$ python -q
>>> import numpy as np
>>> np.set_printoptions(precision=2, suppress=True, linewidth=160)
>>> E = np.loadtxt("a.csv", delimiter=",")
>>> E
array([[-1.,  2.,  2.,  2., -2., -2., -1.],
       [ 0.,  2., -1.,  2.,  0., -2.,  0.],
       [ 0.,  0.,  2.,  1.,  3., -1., -3.],
       [ 0.,  0.,  0.,  0., -2.,  2.,  1.],
       [ 0.,  0.,  0.,  0., -1.,  3.,  2.],
       [ 0.,  0.,  0.,  0.,  0.,  3., -2.],
       [ 0.,  0.,  0.,  0.,  0.,  0., -3.]])
>>> # rows and columns are dependent
>>> rng = np.random.default_rng(715)
>>> z = rng.permutation(7)
>>> z
array([0, 5, 3, 6, 4, 1, 2])
>>> out = E[z][:, z]
>>> np.allclose(out, E)
False
>>> np.abs(np.diag(np.linalg.qr(E)[1])) > 1e-9
array([ True,  True,  True, False,  True,  True,  True])
>>> np.linalg.lstsq(E[:-1].T, E[-1])[2]
np.int32(6)
>>> rk = np.linalg.matrix_rank(E)
>>> rk
np.int64(6)
>>> ns = np.linalg.svd(E)[2][rk:].T
>>> [int(np.linalg.matrix_rank(E[:i])) for i in range(1, len(E) + 1)]
[1, 2, 3, 4, 5, 6, 6]
>>> np.round(ns @ ns.T, 2) + 0
array([[ 0.44,  0.37,  0.15, -0.3 ,  0.  ,  0.  ,  0.  ],
       [ 0.37,  0.31,  0.12, -0.25,  0.  ,  0.  ,  0.  ],
       [ 0.15,  0.12,  0.05, -0.1 ,  0.  ,  0.  ,  0.  ],
       [-0.3 , -0.25, -0.1 ,  0.2 ,  0.  ,  0.  ,  0.  ],
       [ 0.  ,  0.  ,  0.  ,  0.  ,  0.  ,  0.  ,  0.  ],
       [ 0.  ,  0.  ,  0.  ,  0.  ,  0.  ,  0.  ,  0.  ],
       [ 0.  ,  0.  ,  0.  ,  0.  ,  0.  ,  0.  ,  0.  ]])
>>> [int(np.linalg.matrix_rank(np.delete(E, i, axis=0))) for i in range(7)]
[5, 5, 5, 6, 6, 6, 6]
>>> ns.shape
(7, 1)
>>> out = np.array([[2, -3], [1, 2], [3, 2], [1, -2], [1, 2], [1, 0], [0, 1]])
>>> np.einsum("ik,kj->ij", E, out)
array([[ 4.,  2.],
       [-1., -2.],
       [ 9.,  5.],
       [ 0., -3.],
       [ 2.,  0.],
       [ 3., -2.],
       [ 0., -3.]])
>>> out.T @ E.T
array([[ 4., -1.,  9.,  0.,  2.,  3.,  0.],
       [ 2., -2.,  5., -3.,  0., -2., -3.]])
>>> np.linalg.matrix_rank(np.vstack([E, out.T]))
np.int64(7)
>>> round(float(np.linalg.norm(E, 2) / np.linalg.norm(E)), 2)
0.68
>>> np.argsort(-np.linalg.norm(E, axis=0).round(6), kind="stable")[:3]
array([5, 6, 4])
>>> np.linalg.cond(E) > 100
np.True_
>>> np.linalg.matrix_rank(E, rtol=0.1)
np.int64(5)
>>> sv = 10 * 0.5 ** np.arange(6)
>>> feats = rng.normal(size=(19, 6)) * rng.permutation(sv)
>>> feats
array([[ -0.29,  -5.03,  -1.35,   7.46,  11.91,   0.63],
       [  0.32,  -3.06,   0.11,   0.8 ,  -0.65,   0.74],
       [ -0.1 ,  -2.89,  -2.77,   9.97,  -0.76,  -0.64],
       [  0.16,  -2.71,  -0.53,  15.23,  -4.98,  -0.31],
       [  0.21,  -2.83,   0.31, -10.2 ,  -3.81,   0.06],
       [  0.51,  -0.12,  -0.56,  -4.82,  -0.64,  -0.45],
       [ -0.22,   0.96,  -1.26,  -4.25,  -4.8 ,  -0.05],
       [ -0.08,   0.68,  -1.23,  -9.58,   5.27,   0.88],
       [  0.6 ,   0.49,  -1.11,   1.19,   1.75,   0.65],
       [  0.32,  -2.29,   1.35,  -5.93,   1.72,   0.4 ],
       [ -0.1 ,  -2.19,   0.79,  14.13,  -0.68,  -1.  ],
       [ -0.92,  -1.86,  -0.41,   1.96,   1.77,  -0.41],
       [ -0.01,   0.91,   0.14,   9.97,  -4.59,   0.07],
       [ -0.34,   3.98,   0.16,   3.23,   0.7 ,   0.14],
       [  0.05,  -1.45,   1.13,  -3.85, -11.73,   0.19],
       [ -0.02,   0.28,   3.12,  -4.64, -14.46,   0.35],
       [  0.35,   0.39,   0.91,   2.1 ,   5.82,   0.15],
       [  0.79,  -2.4 ,   2.04,   6.74,   0.06,   0.38],
       [ -0.27,   0.29,   0.71,   3.23,  10.24,  -1.26]])
>>> hat = feats @ np.linalg.solve(feats.T @ feats, feats.T)
>>> np.linalg.matrix_rank(np.eye(19) - hat)
np.int64(13)
>>> np.diag(hat)
array([0.6 , 0.19, 0.43, 0.32, 0.31, 0.31, 0.16, 0.26, 0.27, 0.21, 0.31, 0.38, 0.21, 0.29, 0.24, 0.47, 0.16, 0.39, 0.49])
>>> np.allclose(hat @ hat, hat)
True
>>> round(float(np.trace(hat)), 2)
6.0
>>> D = np.linalg.norm(feats[:, None] - feats[None], axis=-1)
>>> np.flatnonzero(D[0] < D.mean() / 2)
array([0])
>>> D.mean(axis=1).argmax()
np.int64(15)
>>> D.shape
(19, 19)
>>> D[:5, :5]
array([[ 0.  , 14.44, 13.23, 18.78, 23.81],
       [14.44,  0.  ,  9.72, 15.12, 11.47],
       [13.23,  9.72,  0.  ,  7.12, 20.64],
       [18.78, 15.12,  7.12,  0.  , 25.47],
       [23.81, 11.47, 20.64, 25.47,  0.  ]])
>>> out = np.c_[feats[:, :3] @ np.array([[3, 3, -1], [2, -1, -3], [2, -1, 0]]), np.array([1, 0, -3, 0, -9, 9, 0, 8, 8, 8, 4, 1, 6, 8, 1, -9, 2, 1, -6])]
>>> out
array([[-13.63,   5.51,  15.39,   1.  ],
       [ -4.94,   3.92,   8.87,   0.  ],
       [-11.61,   5.38,   8.77,  -3.  ],
       [ -6.  ,   3.73,   7.96,   0.  ],
       [ -4.42,   3.14,   8.29,  -9.  ],
       [  0.16,   2.2 ,  -0.15,   9.  ],
       [ -1.27,  -0.37,  -2.66,   0.  ],
       [ -1.33,   0.33,  -1.96,   8.  ],
       [  0.59,   2.42,  -2.09,   8.  ],
       [ -0.92,   1.91,   6.55,   8.  ],
       [ -3.12,   1.09,   6.68,   4.  ],
       [ -7.31,  -0.49,   6.51,   1.  ],
       [  2.06,  -1.08,  -2.72,   6.  ],
       [  7.26,  -5.18, -11.61,   8.  ],
       [ -0.49,   0.48,   4.3 ,   1.  ],
       [  6.72,  -3.46,  -0.82,  -9.  ],
       [  3.64,  -0.25,  -1.52,   2.  ],
       [  1.63,   2.72,   6.42,   1.  ],
       [  1.19,  -1.82,  -0.6 ,  -6.  ]])
>>> np.linalg.norm(np.linalg.qr(feats)[0].T @ out, axis=0) ** 2 / ((out ** 2).sum(axis=0) + 1e-12)
array([1.  , 1.  , 1.  , 0.31])
>>> np.linalg.matrix_rank(out)
np.int64(4)
>>> np.linalg.matrix_rank(np.c_[feats, out])
np.int64(7)
>>> Xc = (out - out.mean(axis=0)) / out.std(axis=0)
>>> Xc.std(axis=0)
array([1., 1., 1., 1.])
>>> beta = np.linalg.lstsq(np.delete(Xc, 3, axis=1), Xc[:, 3])[0]
>>> beta
array([-0.1 ,  0.66, -0.96])
>>> round(1 - np.var(Xc[:, 3] - np.delete(Xc, 3, axis=1) @ beta), 2)
np.float64(0.28)
>>> m1 = np.loadtxt("layer7.csv", delimiter=",")
>>> m1
array([[ 0.,  0.,  2., -1., -1.,  0.,  2.],
       [ 0.,  2., -1.,  0.,  0.,  1., -2.],
       [ 2.,  0.,  1., -1.,  0., -2., -2.],
       [-1.,  0., -1.,  1., -1., -2., -1.],
       [-2., -1.,  0.,  1., -1.,  2.,  1.],
       [-2., -1.,  0., -2.,  0., -2., -2.],
       [ 1., -2.,  1.,  2., -1., -2.,  1.],
       [ 0., -2.,  3., -1., -1., -1.,  4.]])
>>> vec = np.array([2, 0, 1, 0, 1, 1, 1])
>>> m1 * vec
array([[ 0.,  0.,  2., -0., -1.,  0.,  2.],
       [ 0.,  0., -1.,  0.,  0.,  1., -2.],
       [ 4.,  0.,  1., -0.,  0., -2., -2.],
       [-2.,  0., -1.,  0., -1., -2., -1.],
       [-4., -0.,  0.,  0., -1.,  2.,  1.],
       [-4., -0.,  0., -0.,  0., -2., -2.],
       [ 2., -0.,  1.,  0., -1., -2.,  1.],
       [ 0., -0.,  3., -0., -1., -1.,  4.]])
>>> np.einsum("ij,j->i", m1, vec)
array([ 3., -2.,  1., -7., -2., -8.,  1.,  5.])
>>> np.sign((m1 @ vec).round(6))
array([ 1., -1.,  1., -1., -1., -1.,  1.,  1.])
>>> out = np.c_[m1[:, :1] @ np.array([[4]]), np.array([2, 1, 0, 1, 1, 0, 0, 1])]
>>> out
array([[ 0.,  2.],
       [ 0.,  1.],
       [ 8.,  0.],
       [-4.,  1.],
       [-8.,  1.],
       [-8.,  0.],
       [ 4.,  0.],
       [ 0.,  1.]])
>>> np.linalg.matrix_rank(out)
np.int64(2)
>>> np.linalg.matrix_rank(np.c_[m1, out])
np.int64(7)
>>> np.linalg.norm(np.linalg.qr(m1)[0].T @ out, axis=0) ** 2 / ((out ** 2).sum(axis=0) + 1e-12)
array([1., 1.])
>>> arr = np.load("sample13.npy")
>>> arr
array([[-9,  0,  0,  6,  2,  0, -2,  1],
       [ 0,  3,  4,  0,  0, -8,  0,  0],
       [ 0,  0,  5,  0,  0, -2,  0,  0],
       [ 3,  0,  0,  4,  3,  0, -5,  2],
       [ 5,  0,  0,  1,  6,  0,  3, -7],
       [ 0,  2,  4,  0,  0,  3,  0,  0],
       [-6,  0,  0,  5, -2,  0, -7,  9],
       [ 5,  0,  0, -1, -2,  0,  1, -9]])
>>> # splits into 2 blocks
>>> (arr + arr.T) / 2
array([[-9. ,  0. ,  0. ,  4.5,  3.5,  0. , -4. ,  3. ],
       [ 0. ,  3. ,  2. ,  0. ,  0. , -3. ,  0. ,  0. ],
       [ 0. ,  2. ,  5. ,  0. ,  0. ,  1. ,  0. ,  0. ],
       [ 4.5,  0. ,  0. ,  4. ,  2. ,  0. ,  0. ,  0.5],
       [ 3.5,  0. ,  0. ,  2. ,  6. ,  0. ,  0.5, -4.5],
       [ 0. , -3. ,  1. ,  0. ,  0. ,  3. ,  0. ,  0. ],
       [-4. ,  0. ,  0. ,  0. ,  0.5,  0. , -7. ,  5. ],
       [ 3. ,  0. ,  0. ,  0.5, -4.5,  0. ,  5. , -9. ]])
>>> np.sort(np.abs(np.linalg.eigvals(arr)))
array([ 1.59,  1.59,  3.69,  6.  ,  6.  ,  9.05,  9.35, 13.12])
>>> (arr - arr.T) / 2
array([[ 0. ,  0. ,  0. ,  1.5, -1.5,  0. ,  2. , -2. ],
       [ 0. ,  0. ,  2. ,  0. ,  0. , -5. ,  0. ,  0. ],
       [ 0. , -2. ,  0. ,  0. ,  0. , -3. ,  0. ,  0. ],
       [-1.5,  0. ,  0. ,  0. ,  1. ,  0. , -5. ,  1.5],
       [ 1.5,  0. ,  0. , -1. ,  0. ,  0. ,  2.5, -2.5],
       [ 0. ,  5. ,  3. ,  0. ,  0. ,  0. ,  0. ,  0. ],
       [-2. ,  0. ,  0. ,  5. , -2.5,  0. ,  0. ,  4. ],
       [ 2. ,  0. ,  0. , -1.5,  2.5,  0. , -4. ,  0. ]])
>>> u = np.array([2, 3, 2, 3, 0, 0, 1, 3])
>>> out = arr + np.outer(u, np.eye(8)[6])
>>> round(float(np.linalg.det(out) / np.linalg.det(arr)), 2), round(1 + np.linalg.solve(arr, u)[6], 2)
(-1.57, np.float64(-1.57))
>>> out = arr / np.linalg.norm(arr, axis=1, keepdims=True)
>>> gram = out @ out.T
>>> round(float(np.degrees(np.arccos(np.clip(gram[4, 0], -1, 1)))), 2)
108.98
>>> out = arr / np.sqrt((arr ** 2).mean(axis=1, keepdims=True))
>>> out[0]
array([-2.27,  0.  ,  0.  ,  1.51,  0.5 ,  0.  , -0.5 ,  0.25])
>>> np.linalg.matrix_rank(arr - arr.mean(axis=1, keepdims=True))
np.int64(7)
>>> M = np.load("data.npy")
>>> M
array([[28., 35.,  0., 15., 40., 30.],
       [35., 52.,  0., 21., 56., 42.],
       [ 0.,  0.,  3.,  0.,  0.,  0.],
       [15., 21.,  0., 12., 24., 18.],
       [40., 56.,  0., 24., 67., 48.],
       [30., 42.,  0., 18., 48., 39.]])
>>> # equal to its transpose
>>> M.shape
(6, 6)
>>> M.sum(axis=1)
array([148., 206.,   3.,  90., 235., 177.])
>>> np.diff(M, axis=0)
array([[  7.,  17.,   0.,   6.,  16.,  12.],
       [-35., -52.,   3., -21., -56., -42.],
       [ 15.,  21.,  -3.,  12.,  24.,  18.],
       [ 25.,  35.,   0.,  12.,  43.,  30.],
       [-10., -14.,   0.,  -6., -19.,  -9.]])
>>> M.sum(axis=0)
array([148., 206.,   3.,  90., 235., 177.])
>>> np.unravel_index(np.abs(M).argmax(), M.shape)
(np.int64(4), np.int64(4))
>>> np.count_nonzero(M)
np.int64(26)
